$ python3 -q
>>> import numpy as np
>>> import numpy.linalg as la
>>> np.set_printoptions(suppress=True, linewidth=140)
>>> W2 = 3 * np.array([[1.0, -0.6, -0.1], [-0.8, 0.9, -0.1], [-0.4, 0.6, 0.4]])
>>> rng = np.random.default_rng(2132)
>>> lab = rng.integers(0, 3, 18)
>>> F = W2[lab] + rng.normal(size=(18, 3))
>>> F.round(1)
array([[-0.8,  3. ,  1.5],
       [ 0.7,  2.9,  1.1],
       [ 4. , -4. ,  0.5],
       [ 2.4, -2.6, -0.5],
       [-1.8,  1.3,  1.2],
       [-3.5,  1. , -0.6],
       [-1.5,  0.2, -1.1],
       [-1.9,  2.6,  1.9],
       [ 1.9, -3.3, -1.9],
       [-0.8,  1.9,  2.8],
       [ 3.8, -1.8,  0.8],
       [-0.3,  0.8, -1. ],
       [-2.2,  1.5,  0.9],
       [ 1.6, -0.7,  0.8],
       [-0.5,  2. , -0.6],
       [-2.4,  3.6, -0.6],
       [-1.9,  2.1,  0.6],
       [-4.4,  4. ,  0.3]])
>>> x0 = np.array([5, 3, 0])
>>> target = F @ x0
>>> print(np.round(la.pinv(F) @ F, 1) + 0)
[[1. 0. 0.]
 [0. 1. 0.]
 [0. 0. 1.]]
>>> target = target + 0.1 * rng.normal(size=18)
>>> target.round(1)
array([  5.1,  12.3,   7.9,   3.8,  -5.1, -14.6,  -6.8,  -1.8,  -0.2,   1.4,  13.7,   1. ,  -6.4,   5.9,   3.2,  -1.2,  -3. ,  -9.8])
>>> coef, *_ = la.lstsq(F, target)
>>> coef.round()
array([5., 3., 0.])
>>> [round(float(la.norm(la.solve(F.T @ F + lam * np.eye(3), F.T @ target))), 2) for lam in (0, 1, 10, 100)]
[5.81, 5.47, 3.78, 1.28]
>>> print(round(la.norm(target - F @ coef), 1))
0.4
>>> d = la.norm(F[:, None] - F[None], axis=-1)
>>> print(np.unravel_index(d.round(6).argmax(), d.shape))
(np.int64(2), np.int64(17))
>>> d[7].round(1)
array([1.3, 2.8, 9. , 7.2, 1.5, 3.4, 3.9, 0. , 8. , 1.6, 7.4, 3.8, 1.5, 5. , 3. , 2.7, 1.4, 3.2])
>>> np.flatnonzero(d[7] < d.mean() / 2)
array([ 0,  4,  7,  9, 12, 16])
>>> d.shape
(18, 18)
>>> (d + 1e9 * np.eye(18)).round(6).argmin(axis=1)
array([ 7,  0, 10,  8, 12, 12, 11,  0,  3,  7,  3, 14,  4,  3, 11, 16, 12, 15])
>>> d[:5, :5].round(1)
array([[0. , 1.6, 8.5, 6.7, 2. ],
       [1.6, 0. , 7.6, 5.9, 3. ],
       [8.5, 7.6, 0. , 2.4, 7.9],
       [6.7, 5.9, 2.4, 0. , 6. ],
       [2. , 3. , 7.9, 6. , 0. ]])
>>> W2 = F[[7, 3]].astype(float)
>>> for _ in range(7):
...     lab = la.norm(F[:, None] - W2, axis=-1).argmin(axis=1)
...     W2 = np.array([F[lab == j].mean(axis=0) for j in range(2)])
... 
>>> lab
array([0, 0, 1, 1, 0, 0, 0, 0, 1, 0, 1, 0, 0, 1, 0, 0, 0, 0])
>>> np.abs(W2[1] - W2[0]).argmax()
np.int64(1)
>>> W2.round(1)
array([[-1.6,  2.1,  0.5],
       [ 2.7, -2.5, -0.1]])
>>> print(np.unravel_index(np.abs(W2).argmax(), W2.shape))
(np.int64(1), np.int64(0))
>>> np.round(W2.mean(axis=0), 1)
array([ 0.6, -0.2,  0.2])
>>> np.count_nonzero(W2)
np.int64(6)
>>> np.round(la.svd(W2, compute_uv=False), 1)
array([4.5, 0.5])
>>> np.round(W2.sum(axis=0), 1)
array([ 1.1, -0.4,  0.4])
>>> np.round(np.diff(W2, axis=0), 1)
array([[ 4.4, -4.6, -0.6]])
>>> Xs = (F - F.mean(axis=0)) / F.std(axis=0)
>>> np.argwhere(np.abs(Xs) > 2)
array([[2, 1],
       [9, 2]])
>>> np.round(Xs.std(axis=0), 1)
array([1., 1., 1.])
>>> coef = la.lstsq(np.delete(Xs, 1, axis=1), Xs[:, 1])[0]
>>> np.round(1 - np.var(Xs[:, 1] - np.delete(Xs, 1, axis=1) @ coef), 1)
np.float64(0.7)
>>> coef.round(1)
array([-0.8,  0.3])
>>> mat = np.load("data.npy")
>>> mat
array([[ 1, -2,  2],
       [ 1, -3,  3],
       [ 2,  0,  0]])
>>> np.argsort(-la.norm(mat, axis=0).round(6), kind="stable")[:3]
array([1, 2, 0])
>>> print([round(float(x), 1) for x in la.svd(mat, compute_uv=False)[:3]])
[5.3, 1.9, 0.0]
>>> arr = np.load("sample6.npy")
>>> arr
array([[  0,   1,   3,   7],
       [  8,   4,   0,   3],
       [-24, -11,   3,  -2]])
>>> np.abs(np.diag(la.qr(arr)[1])) > 1e-9
array([ True,  True, False])
>>> np.round(arr @ la.pinv(arr) @ arr, 1) + 0
array([[  0.,   1.,   3.,   7.],
       [  8.,   4.,   0.,   3.],
       [-24., -11.,   3.,  -2.]])
>>> feats = np.load("m.npy")
>>> feats
array([[ 3,  1,  3,  3],
       [ 2,  0,  0,  4],
       [-3,  1,  3, -9]])
>>> Uu, sv, VT = la.svd(feats)
>>> vecs = VT[:(sv > 1e-8).sum()]
>>> x0 = feats[2] + 2 * feats[1] + rng.integers(2) * np.eye(4)[0]
>>> x0
array([ 1.,  1.,  3., -1.])
>>> la.matrix_rank(np.vstack([feats, x0]))
np.int64(2)
>>> print(round(la.norm(x0 - vecs.T @ vecs @ x0), 1))
0.0
>>> np.round(np.diag(vecs.T @ vecs), 1)
array([0.3, 0.1, 0.8, 0.8])
>>> np.round(vecs.T @ vecs, 1)
array([[ 0.3,  0.1,  0.3,  0.3],
       [ 0.1,  0.1,  0.3, -0.1],
       [ 0.3,  0.3,  0.8, -0.2],
       [ 0.3, -0.1, -0.2,  0.8]])
>>> print([round(float(x), 1) for x in la.svd(feats, compute_uv=False)[:3]])
[11.3, 4.5, 0.0]
>>> np.argsort(-la.norm(feats, axis=0).round(6), kind="stable")[:3]
array([3, 0, 2])
>>> print(np.round(la.norm(feats, 2) / la.norm(feats), 1))
0.9
>>> r0, g = feats[2], feats[0]
>>> r0 @ r0
np.int64(100)
>>> pr = (r0 @ g) / (r0 @ r0) * r0
>>> print(np.outer(r0, g))
[[ -9  -3  -9  -9]
 [  3   1   3   3]
 [  9   3   9   9]
 [-27  -9 -27 -27]]
>>> np.round(g - pr, 1)
array([2.2, 1.3, 3.8, 0.7])
>>> round(la.norm(r0 + g) ** 2 + la.norm(r0 - g) ** 2, 1)
np.float64(256.0)
>>> print(la.matrix_rank(np.outer(r0, g)))
1
>>> X = np.load("x.npy")
>>> X
array([[-1,  1, -3],
       [-3, -1,  1],
       [ 1, -3, -1]])
>>> def softmax(z):
...     e = np.exp(z - z.max(axis=-1, keepdims=True))
...     return e / e.sum(axis=-1, keepdims=True)
... 
>>> np.round(softmax(10 * X[0]), 1) + 0
array([0., 1., 0.])
>>> att = X @ X.T / np.sqrt(3)
>>> np.round(softmax(att + np.triu(np.full(att.shape, -np.inf), 1)), 1) + 0
array([[1., 0., 0.],
       [0., 1., 0.],
       [0., 0., 1.]])
>>> np.round(softmax(att), 1) + 0
array([[1., 0., 0.],
       [0., 1., 0.],
       [0., 0., 1.]])
>>> softmax(att).round(6).argmax(axis=1)
array([0, 1, 2])
>>> np.kron(np.eye(2, dtype=int), mat)
array([[ 1, -2,  2,  0,  0,  0],
       [ 1, -3,  3,  0,  0,  0],
       [ 2,  0,  0,  0,  0,  0],
       [ 0,  0,  0,  1, -2,  2],
       [ 0,  0,  0,  1, -3,  3],
       [ 0,  0,  0,  2,  0,  0]])
>>> np.einsum("ii->", mat)
np.int64(-2)
>>> np.round(la.det(2 * mat), 1), round(la.det(mat), 1)
(np.float64(0.0), np.float64(0.0))
>>> print(np.round(np.poly(mat), 1) + 0)
[ 1.  2. -5.  0.]
>>> x0 = np.array([2, 0, 3, 3])
>>> a = np.maximum(arr @ x0, 0)
>>> print(arr * (a > 1e-9)[:, None])
[[0 1 3 7]
 [8 4 0 3]
 [0 0 0 0]]
>>> a
array([30, 25,  0])
>>> th = np.radians(42)
>>> r_ = np.eye(3)
>>> r_[1, 1] = r_[2, 2] = np.cos(th)
>>> r_[1, 2], r_[2, 1] = -np.sin(th), np.sin(th)
>>> r_.round(1)
array([[ 1. ,  0. ,  0. ],
       [ 0. ,  0.7, -0.7],
       [ 0. ,  0.7,  0.7]])
>>> out = X @ r_.T
>>> np.round(la.det(r_), 1), round(np.trace(r_), 1)
(np.float64(1.0), np.float64(2.5))
>>> np.round(la.svd(X, compute_uv=False), 1), np.round(la.svd(out, compute_uv=False), 1)
(array([3.5, 3.5, 3. ]), array([3.5, 3.5, 3. ]))
>>> lab = F[:, 0] > np.median(F[:, 0])
>>> r0 = F[lab].mean(axis=0) - F[~lab].mean(axis=0)
>>> r0.round(1)
array([ 3.7, -2.4, -0.5])
>>> np.argsort(-np.abs(r0).round(6), kind="stable")
array([0, 1, 2])
>>> lab.astype(int)
array([1, 1, 1, 1, 0, 0, 0, 0, 1, 0, 1, 1, 0, 1, 1, 0, 0, 0])
>>> np.round((((F - F.mean(axis=0)) @ r0 > 0) == lab).mean(), 1)
np.float64(0.8)
>>> E = np.load("block16.npy")
>>> E
array([[ 8.,  9.,  0.],
       [ 9.,  8.,  0.],
       [ 0.,  0., -1.]])
>>> P = np.triu(np.array([[3, 2, 0], [1, 5, 0], [0, 2, 2]]), 1) + np.eye(3)
>>> out = P @ E @ la.inv(P)
>>> round(la.det(out), 1)
np.float64(17.0)
>>> th = np.radians(4)
>>> r_ = np.eye(3)
>>> r_[0, 0] = r_[1, 1] = np.cos(th)
>>> r_[0, 1], r_[1, 0] = -np.sin(th), np.sin(th)
>>> r_.round(1)
array([[ 1. , -0.1,  0. ],
       [ 0.1,  1. ,  0. ],
       [ 0. ,  0. ,  1. ]])
>>> out = E @ r_.T
>>> round(float(la.det(r_)), 1), np.round(np.trace(r_), 1)
(1.0, np.float64(3.0))
>>> np.allclose(la.norm(E, axis=1), la.norm(out, axis=1))
True
>>> print((E != 0).astype(int))
[[1 1 0]
 [1 1 0]
 [0 0 1]]
>>> np.round(la.det(E), 1)
np.float64(17.0)
>>> print(np.round(np.sort(la.eigvals(E).real), 1))
[-1. -1. 17.]
>>> E @ E
array([[145., 144.,   0.],
       [144., 145.,   0.],
       [  0.,   0.,   1.]])
>>> r0 = np.array([-4, 4, 0])
>>> out = E + np.outer(r0, np.eye(3)[1])
>>> la.matrix_rank(la.inv(out) - la.inv(E), tol=1e-8)
np.int64(1)
>>> out
array([[ 8.,  5.,  0.],
       [ 9., 12.,  0.],
       [ 0.,  0., -1.]])
>>> print(np.round(la.det(out) / la.det(E), 1), round(1 + la.solve(E, r0)[1], 1))
-3.0 -3.0
>>> m1 = np.loadtxt("dump.csv", delimiter=",")
>>> m1
array([[-2.2, -0.8,  0.9],
       [ 1.3, -0.7,  2.6],
       [ 0. , -0.7, -0.2]])
>>> r0 = np.array([0, 5, 8])
>>> out = m1 + np.outer(r0, np.eye(3)[2])
>>> print(out)
[[-2.2 -0.8  0.9]
 [ 1.3 -0.7  7.6]
 [ 0.  -0.7  7.8]]
>>> print(la.matrix_rank(la.inv(out) - la.inv(m1), tol=1e-8))
1
>>> la.matrix_rank(out - m1)
np.int64(1)
>>> print(np.round(la.eigvals(m1), 1))
[-2. +0.j  -0.6+1.6j -0.6-1.6j]
>>> np.round(m1 @ m1, 1)
array([[ 3.8,  1.7, -4.2],
       [-3.8, -2.4, -1.2],
       [-0.9,  0.6, -1.8]])
>>> np.round((m1 + m1.T) / 2, 1)
array([[-2.2,  0.2,  0.4],
       [ 0.2, -0.7,  1. ],
       [ 0.4,  1. , -0.2]])
>>> round(np.abs(la.eigvals(m1)).max(), 1)
np.float64(2.0)
>>> np.allclose(m1, m1.T)
False
>>> np.round(la.matrix_power(m1, 3), 1)
array([[-6.2, -1.3,  8.7],
       [ 5.2,  5.5, -9.3],
       [ 2.8,  1.5,  1.2]])
>>> np.round((m1 - m1.T) / 2, 1)
array([[ 0. , -1. ,  0.4],
       [ 1. ,  0. ,  1.6],
       [-0.4, -1.6,  0. ]])
>>> print(np.round(np.trace(m1), 1))
-3.1
>>> round(la.det(m1), 1)
np.float64(-5.3)
>>> K = np.array([[1, 0, 0, 0], [0, 5, 0, 0], [0, 0, 5, 0], [0, 0, 0, 5]])
>>> ev, vecs = la.eigh(K)
>>> x0 = np.array([4, 1, 2, 4])
>>> np.round(vecs * np.sqrt(ev) @ vecs.T, 1)
array([[1. , 0. , 0. , 0. ],
       [0. , 2.2, 0. , 0. ],
       [0. , 0. , 2.2, 0. ],
       [0. , 0. , 0. , 2.2]])
>>> x0 @ K @ x0
np.int64(121)
>>> vecs * np.maximum(ev, 0) @ vecs.T
array([[1., 0., 0., 0.],
       [0., 5., 0., 0.],
       [0., 0., 5., 0.],
       [0., 0., 0., 5.]])
